$ ipython --no-banner

In [1]: import numpy as np

In [2]: from numpy import linalg as LA

In [3]: np.set_printoptions(precision=1, suppress=True, linewidth=200, sign=" ")

In [4]: Y = np.array([[-3, -1, -2], [2, 1, -1], [3, -1, -3]])

In [5]: K = np.triu(Y)

In [6]: K
Out[6]: 
array([[-3, -1, -2],
       [ 0,  1, -1],
       [ 0,  0, -3]])

In [7]: blk = np.stack([K, 4 * K, K[::-1]])

In [8]: (blk @ K.T).shape
Out[8]: (3, 3, 3)

In [9]: LA.matrix_rank(blk.reshape(3, -1))
Out[9]: np.int64(2)

In [10]: LA.norm(blk, axis=(1, 2))
Out[10]: array([  5.,  20.,   5.])

In [11]: data = 2 * np.eye(4) + np.ones((4, 4))

In [12]: data
Out[12]: 
array([[ 3.,  1.,  1.,  1.],
       [ 1.,  3.,  1.,  1.],
       [ 1.,  1.,  3.,  1.],
       [ 1.,  1.,  1.,  3.]])

In [13]: # equal to its transpose

In [14]: Y = data / LA.norm(data, axis=1, keepdims=True)

In [15]: G = Y @ Y.T

In [16]: (G - 2 * np.eye(4)).round(6).argmax(axis=1)
Out[16]: array([ 1,  0,  0,  0])

In [17]: (np.abs(G) > 0.9).astype(int)
Out[17]: 
array([[ 1,  0,  0,  0],
       [ 0,  1,  0,  0],
       [ 0,  0,  1,  0],
       [ 0,  0,  0,  1]])

In [18]: Y = np.array([[0, 2, 2], [2, 1, 0], [0, 2, 0], [0, 2, 2]])

In [19]: LA.matrix_rank(data @ Y)
Out[19]: np.int64(3)

In [20]: Y.T @ data.T
Out[20]: 
array([[  2.,   6.,   2.,   2.],
       [ 11.,   9.,  11.,  11.],
       [  8.,   4.,   4.,   8.]])

In [21]: X = np.array([[1, -1, 1, -1], [1, 0, 0, 0], [1, 1, 1, 1]])

In [22]: Uu, sigma = LA.svd(X)
---------------------------------------------------------------------------
ValueError                                Traceback (most recent call last)
Cell In[22], line 1
----> 1 Uu, sigma = LA.svd(X)

ValueError: too many values to unpack (expected 2)

In [23]: Uu, sigma, vt = LA.svd(X, full_matrices=False)

In [24]: sigma / sigma[0]
Out[24]: array([ 1. ,  0.9,  0.3])

In [25]: np.round(Uu.T @ X @ vt.T, 1) + 0
Out[25]: 
array([[ 2.1,  0. ,  0. ],
       [ 0. ,  2. ,  0. ],
       [ 0. ,  0. ,  0.7]])

In [26]: m1 = np.array([[4, 4, 3, 2], [5, 5, 4, 3], [3, 3, 2, 1], [1, 1, 0, -1]])

In [27]: LA.cond(m1) > 100
Out[27]: np.True_

In [28]: np.argsort(-LA.norm(m1, axis=0).round(6), kind="stable")[:3]
Out[28]: array([ 0,  1,  2])

In [29]: LA.matrix_rank(m1, rtol=0.1)
Out[29]: np.int64(2)

In [30]: r0, r1 = m1[2], m1[0]

In [31]: r0 @ r1
Out[31]: np.int64(32)

In [32]: p = (r0 @ r1) / (r0 @ r0) * r0

In [33]: np.outer(r0, r1)
Out[33]: 
array([[ 12,  12,   9,   6],
       [ 12,  12,   9,   6],
       [  8,   8,   6,   4],
       [  4,   4,   3,   2]])

In [34]: round((r1 - p) @ r0, 1)
Out[34]: np.float64(0.0)

In [35]: LA.matrix_rank(np.outer(r0, r1))
Out[35]: np.int64(1)

In [36]: p
Out[36]: array([ 4.2,  4.2,  2.8,  1.4])

In [37]: rng = np.random.default_rng(25536)

In [38]: idx = rng.permutation(4)

In [39]: idx
Out[39]: array([ 0,  3,  2,  1])

In [40]: Y = m1[idx][:, idx]

In [41]: np.diag(Y)
Out[41]: array([ 4, -1,  2,  5])

In [42]: Y
Out[42]: 
array([[ 4,  2,  3,  4],
       [ 1, -1,  0,  1],
       [ 3,  1,  2,  3],
       [ 5,  3,  4,  5]])

In [43]: Uu, sigma, vt = LA.svd(m1)

In [44]: evecs = vt[:(sigma > 1e-8).sum()]

In [45]: vec = m1[3] + -3 * m1[0] + rng.integers(2) * np.eye(4)[1]

In [46]: vec
Out[46]: array([-11., -11.,  -9.,  -7.])

In [47]: evecs.T @ evecs
Out[47]: 
array([[ 0.5,  0.5,  0.2, -0.1],
       [ 0.5,  0.5,  0.2, -0.1],
       [ 0.2,  0.2,  0.3,  0.4],
       [-0.1, -0.1,  0.4,  0.8]])

In [48]: np.allclose(evecs.T @ evecs @ vec, vec)
Out[48]: True

In [49]: round(float(LA.norm(vec - evecs.T @ evecs @ vec)), 1)
Out[49]: 0.0

In [50]: G = X.T @ X

In [51]: (X @ X.T).shape
Out[51]: (3, 3)

In [52]: np.trace(G), (X ** 2).sum()
Out[52]: (np.int64(9), np.int64(9))

In [53]: np.diag(G)
Out[53]: array([ 3,  2,  2,  2])

In [54]: np.allclose(G, G.T)
Out[54]: True

In [55]: LA.eigvalsh(G)[::-1]
Out[55]: array([ 4.6,  4. ,  0.4,  0. ])

In [56]: feats = np.load("data.npy")

In [57]: feats
Out[57]: 
array([[ 1, -1,  0,  4],
       [ 3, -3,  2,  1],
       [ 2, -2,  2,  1],
       [ 1, -1,  3,  1]])

In [58]: # null space of dimension 1

In [59]: Uu, sigma, vt = LA.svd(feats)

In [60]: evecs = vt[:(sigma > 1e-8).sum()]

In [61]: vec = feats[0] + 2 * feats[1] + rng.integers(2) * np.eye(4)[3]

In [62]: vec
Out[62]: array([ 7., -7.,  4.,  7.])

In [63]: np.round(evecs.T @ evecs, 1) + 0
Out[63]: 
array([[ 0.5, -0.5,  0. ,  0. ],
       [-0.5,  0.5,  0. ,  0. ],
       [ 0. ,  0. ,  1. ,  0. ],
       [ 0. ,  0. ,  0. ,  1. ]])

In [64]: np.diag(evecs.T @ evecs)
Out[64]: array([ 0.5,  0.5,  1. ,  1. ])

In [65]: round(LA.norm(vec - evecs.T @ evecs @ vec), 1)
Out[65]: np.float64(0.0)

In [66]: np.allclose(evecs.T @ evecs @ vec, vec)
Out[66]: True

In [67]: Y = feats[0, 0] * feats[1:] - np.outer(feats[1:, 0], feats[0])

In [68]: Y
Out[68]: 
array([[  0,   0,   2, -11],
       [  0,   0,   2,  -7],
       [  0,   0,   3,  -3]])

In [69]: feats[:, 0] / feats[0, 0]
Out[69]: array([ 1.,  3.,  2.,  1.])

In [70]: round(LA.det(feats), 1)
Out[70]: np.float64(0.0)

In [71]: feats @ feats
Out[71]: 
array([[ 2, -2, 10,  7],
       [-1,  1,  1, 12],
       [ 1, -1,  3,  9],
       [ 5, -5,  7,  7]])

In [72]: np.round(np.abs(LA.eigvals(feats)).max(), 1)
Out[72]: np.float64(3.7)

In [73]: (feats + feats.T) / 2
Out[73]: 
array([[ 1. ,  1. ,  1. ,  2.5],
       [ 1. , -3. ,  0. ,  0. ],
       [ 1. ,  0. ,  2. ,  2. ],
       [ 2.5,  0. ,  2. ,  1. ]])

In [74]: (feats - feats.T) / 2
Out[74]: 
array([[ 0. , -2. , -1. ,  1.5],
       [ 2. ,  0. ,  2. ,  1. ],
       [ 1. , -2. ,  0. , -1. ],
       [-1.5, -1. ,  1. ,  0. ]])

In [75]: np.allclose(feats, feats.T)
Out[75]: False

In [76]: idx = rng.integers(0, 3, 4)

In [77]: J = np.triu((idx[:, None] == idx) & (rng.random((4, 4)) < 0.8), 1).astype(int)

In [78]: J += J.T

In [79]: J
Out[79]: 
array([[ 0,  0,  1,  1],
       [ 0,  0,  0,  0],
       [ 1,  0,  0,  0],
       [ 1,  0,  0,  0]])

In [80]: # column 3 repeats column 2

In [81]: ev, evecs = LA.eigh(J)

In [82]: vec = np.array([0, -1, 1, 1])

In [83]: (np.sign(evecs[:, -1].round(6)) == np.sign(evecs[0, -1].round(6))).astype(int)
Out[83]: array([ 1,  0,  1,  1])

In [84]: vec @ J @ vec / (vec @ vec), round(float(ev[0]), 1), round(ev[-1], 1)
Out[84]: (np.float64(0.0), -1.4, np.float64(1.4))
